$ python3 -q
>>> import numpy as np
>>> np.set_printoptions(precision=2, suppress=True, linewidth=140)
>>> Y = np.array([[-2.4, -0.2, -0.7],
...     [-0.3, -0.7, 0.4],
...     [-0.1, -0.1, 0.2],
...     [-0.6, -1.2, 0.1],
...     [1.5, 0.1, 0.0],
...     [0.5, 0.7, 0.5],
...     [0.8, -0.6, -0.2],
...     [1.0, 0.8, -2.6],
...     [-1.7, -0.7, 0.3]])
>>> C = np.array([[-1.1, -0.6, 1.8, -0.8, 1.1, 0.3, 0.6, 0.4, -0.3, -1.4, -0.4],
...     [-1.2, 0.4, -0.5, -1.3, 1.1, 0.9, 0.4, 0.8, 1.7, 0.4, -1.0],
...     [-1.7, 1.1, -0.2, 0.6, -1.6, -0.9, -0.3, 0.2, 0.0, -0.4, 2.7]])
>>> W0 = Y @ C
>>> W0
array([[ 4.07,  0.59, -4.08,  1.76, -1.74, -0.27, -1.31, -1.26,  0.38,  3.56, -0.73],
       [ 0.49,  0.34, -0.27,  1.39, -1.74, -1.08, -0.58, -0.6 , -1.1 , -0.02,  1.9 ],
       [-0.11,  0.24, -0.17,  0.33, -0.54, -0.3 , -0.16, -0.08, -0.14,  0.02,  0.68],
       [ 1.93, -0.01, -0.5 ,  2.1 , -2.14, -1.35, -0.87, -1.18, -1.86,  0.32,  1.71],
       [-1.77, -0.86,  2.65, -1.33,  1.76,  0.54,  0.94,  0.68, -0.28, -2.06, -0.7 ],
       [-2.24,  0.53,  0.45, -1.01,  0.52,  0.33,  0.43,  0.86,  1.04, -0.62,  0.45],
       [ 0.18, -0.94,  1.78,  0.02,  0.54, -0.12,  0.3 , -0.2 , -1.26, -1.28, -0.26],
       [ 2.36, -3.14,  1.92, -3.4 ,  6.14,  3.36,  1.7 ,  0.52,  1.06, -0.04, -8.22],
       [ 2.2 ,  1.07, -2.77,  2.45, -3.12, -1.41, -1.39, -1.18, -0.68,  1.98,  2.19]])
>>> U, sig, VT = np.linalg.svd(W0)
>>> np.argmax(sig[:-1] / (sig[1:] + 1e-6)) + 1
np.int64(3)
>>> sig.round(2) + 0
array([14.98,  9.21,  4.31,  0.  ,  0.  ,  0.  ,  0.  ,  0.  ,  0.  ])
>>> Y = U[:, :3] @ np.diag(sig[:3]) @ VT[:3]
>>> round(float(np.linalg.norm(W0 - Y, 2)), 2), round(sig[3], 2)
(0.0, np.float64(0.0))
>>> np.round(np.linalg.norm(W0 - Y) / np.linalg.norm(W0), 2)
np.float64(0.0)
>>> np.round(np.abs(W0 - Y).max(), 2)
np.float64(0.0)
>>> np.linalg.matrix_rank(Y)
np.int64(3)
>>> np.abs(np.diag(np.linalg.qr(W0)[1])) > 1e-9
array([ True,  True,  True, False, False, False, False, False, False])
>>> np.round(np.trace(np.linalg.pinv(W0) @ W0), 2)
np.float64(3.0)
>>> r = np.linalg.matrix_rank(W0)
>>> r
np.int64(3)
>>> null = np.linalg.svd(W0)[2][r:].T
>>> [int(np.linalg.matrix_rank(W0[:, :j + 1])) for j in range(11)]
[1, 2, 3, 3, 3, 3, 3, 3, 3, 3, 3]
>>> np.linalg.matrix_rank(W0.T @ W0), np.linalg.matrix_rank(W0 @ W0.T)
(np.int64(3), np.int64(3))
>>> null.shape
(11, 8)
>>> blk = np.stack([W0, 4 * W0, W0[::-1]])
>>> np.linalg.matrix_rank(blk.reshape(3, -1))
np.int64(2)
>>> np.einsum("bij,cij->bc", blk, blk)
array([[ 327.93, 1311.73,    2.45],
       [1311.73, 5246.94,    9.79],
       [   2.45,    9.79,  327.93]])
>>> np.linalg.matrix_rank(blk)
array([3, 3, 3])
>>> data = np.loadtxt("data.csv", delimiter=",")
>>> data
array([[ 1.  ,  0.  ,  0.  ,  0.  ,  0.  ,  0.  ,  0.  ,  0.  ,  0.  ,  0.  ],
       [ 0.  ,  1.  ,  0.  ,  0.  ,  0.  ,  0.  ,  0.  ,  0.  ,  0.  ,  0.  ],
       [ 0.  ,  0.  ,  1.  ,  0.  ,  0.  ,  0.  ,  0.  ,  0.  ,  0.  ,  0.  ],
       [ 0.  ,  0.  ,  0.  ,  1.  ,  0.  ,  0.  ,  0.  ,  0.  ,  0.  ,  0.  ],
       [ 0.  ,  0.  ,  0.  ,  0.  ,  1.  ,  0.  ,  0.  ,  0.  ,  0.  ,  0.  ],
       [ 0.  ,  0.  ,  0.  ,  0.  ,  0.  ,  0.97,  0.  ,  0.  ,  0.  , -0.26],
       [ 0.  ,  0.  ,  0.  ,  0.  ,  0.  ,  0.  ,  1.  ,  0.  ,  0.  ,  0.  ],
       [ 0.  ,  0.  ,  0.  ,  0.  ,  0.  ,  0.  ,  0.  ,  1.  ,  0.  ,  0.  ],
       [ 0.  ,  0.  ,  0.  ,  0.  ,  0.  ,  0.  ,  0.  ,  0.  ,  1.  ,  0.  ],
       [ 0.  ,  0.  ,  0.  ,  0.  ,  0.  ,  0.26,  0.  ,  0.  ,  0.  ,  0.97]])
>>> vec = np.array([2, 1, 0, 3, 1, 0, 3, 2, 0, 1])
>>> np.sort(np.abs(np.degrees(np.angle(np.linalg.eigvals(data)))))
array([ 0.,  0.,  0.,  0.,  0.,  0.,  0.,  0., 15., 15.])
>>> np.round(np.linalg.det(data), 2)
np.float64(1.0)
